% python3 -q
>>> import numpy as np
>>> from numpy import linalg as LA
>>> np.set_printoptions(suppress=True, linewidth=160)
>>> F = np.load("x.npy")
>>> F
array([[ 0,  1,  1, -1],
       [-2,  0,  2,  2],
       [-1, -2,  1,  1],
       [-2, -2,  2, -1],
       [-2, -2, -1,  1]])
>>> x = np.array([0, 1, 2, 1])
>>> np.einsum("ij,j->i", F, x)
array([ 2,  6,  1,  1, -3])
>>> np.sign((F @ x).round(6))
array([ 1,  1,  1,  1, -1])
>>> print(LA.norm(F @ x) <= LA.norm(F, 2) * LA.norm(x) + 1e-9)
True
>>> F * x
array([[ 0,  1,  2, -1],
       [ 0,  0,  4,  2],
       [ 0, -2,  2,  1],
       [ 0, -2,  4, -1],
       [ 0, -2, -2,  1]])
>>> (F * x).sum(axis=1)
array([ 2,  6,  1,  1, -3])
>>> x = np.array([-3, 4, 9, 8])
>>> a = np.maximum(F @ x, 0)
>>> print(a)
[ 5 40 12  8  0]
>>> np.maximum(F @ x, 0) - np.maximum(-F @ x, 0)
array([ 5, 40, 12,  8, -3])
>>> print(np.maximum(F @ (3 * x), 0))
[ 15 120  36  24   0]
>>> x = np.array([-3, 1, 1, 1])
>>> y = F @ x
>>> np.round(LA.solve(F.T @ F, F.T @ y), 2)
array([-3.,  1.,  1.,  1.])
>>> np.round(LA.pinv(F) @ F, 2) + 0
array([[1., 0., 0., 0.],
       [0., 1., 0., 0.],
       [0., 0., 1., 0.],
       [0., 0., 0., 1.]])
>>> np.round(LA.lstsq(F, y)[0], 2)
array([-3.,  1.,  1.,  1.])
>>> rng = np.random.default_rng(78)
>>> y = y + 0.05 * rng.normal(size=5)
>>> y.round(2)
array([ 0.97, 10.02,  2.98,  4.95,  4.04])
>>> coef, *_ = LA.lstsq(F, y)
>>> print([round(float(LA.norm(LA.solve(F.T @ F + lam * np.eye(4), F.T @ y))), 2) for lam in (0, 1, 10, 100)])
[3.48, 2.84, 1.73, 0.47]
>>> np.round(LA.norm(y - F @ coef), 2)
np.float64(0.01)
>>> coef.round()
array([-3.,  1.,  1.,  1.])
>>> A = np.load("dump.npy")
>>> A
array([[ 0.9 ,  0.9 ,  3.61,  1.4 ],
       [-0.5 ,  0.  , -1.98,  1.6 ],
       [ 1.1 , -1.5 ,  4.38, -1.5 ],
       [ 1.  ,  0.6 ,  4.04, -0.9 ],
       [ 0.  ,  1.3 ,  0.06,  0.3 ],
       [-2.1 , -0.9 , -8.4 ,  0.  ],
       [-0.9 , -0.5 , -3.48, -0.6 ],
       [ 1.2 ,  1.5 ,  4.67,  1.  ],
       [ 0.1 , -0.8 ,  0.43, -2.  ],
       [ 0.3 , -1.  ,  1.12, -0.4 ],
       [-0.5 , -0.5 , -2.02,  1.8 ],
       [ 0.6 , -0.5 ,  2.46,  0.4 ]])
>>> M2 = np.c_[A[:, :2] @ np.array([[3, -2], [1, 1]]), np.array([3, 3, 3, 0, 1, 0, 2, 2, 2, 3, 3, 2])]
>>> M2.round(2)
array([[ 3.6, -0.9,  3. ],
       [-1.5,  1. ,  3. ],
       [ 1.8, -3.7,  3. ],
       [ 3.6, -1.4,  0. ],
       [ 1.3,  1.3,  1. ],
       [-7.2,  3.3,  0. ],
       [-3.2,  1.3,  2. ],
       [ 5.1, -0.9,  2. ],
       [-0.5, -1. ,  2. ],
       [-0.1, -1.6,  3. ],
       [-2. ,  0.5,  3. ],
       [ 1.3, -1.7,  2. ]])
>>> np.round(LA.norm(LA.qr(A)[0].T @ M2, axis=0) ** 2 / ((M2 ** 2).sum(axis=0) + 1e-12), 2)
array([1.  , 1.  , 0.39])
>>> np.round(LA.lstsq(A, M2[:, 0])[0], 2) + 0
array([3., 1., 0., 0.])
>>> LA.matrix_rank(M2)
np.int64(3)
>>> U, sv, vt = LA.svd(A)
>>> np.argmax(sv[:-1] / (sv[1:] + 1e-6)) + 1
np.int64(3)
>>> sv.round(2)
array([13.44,  4.51,  2.34,  0.05])
>>> M2 = U[:, :3] @ np.diag(sv[:3]) @ vt[:3]
>>> LA.matrix_rank(A, rtol=0.05)
np.int64(3)
>>> round(float(np.abs(A - M2).max()), 2)
0.02
>>> f, v = A[4], A[6]
>>> print(round(f @ v, 2))
-1.04
>>> np.round(f @ f, 2)
np.float64(1.78)
>>> pr = (f @ v) / (f @ f) * f
>>> pr.round(2)
array([-0.  , -0.76, -0.03, -0.17])
>>> np.round(LA.norm(A), 2)
np.float64(14.36)
>>> A.shape
(12, 4)
>>> np.round(A.sum(axis=1), 2)
array([  6.81,  -0.88,   2.48,   4.74,   1.66, -11.4 ,  -5.48,   8.37,  -2.27,   0.02,  -1.22,   2.96])
>>> print(np.round(A.sum(axis=0), 2))
[ 1.2  -1.4   4.89  1.1 ]
>>> np.round(A.mean(axis=0), 2)
array([ 0.1 , -0.12,  0.41,  0.09])
>>> np.round(LA.svd(A, compute_uv=False), 2)
array([13.44,  4.51,  2.34,  0.05])
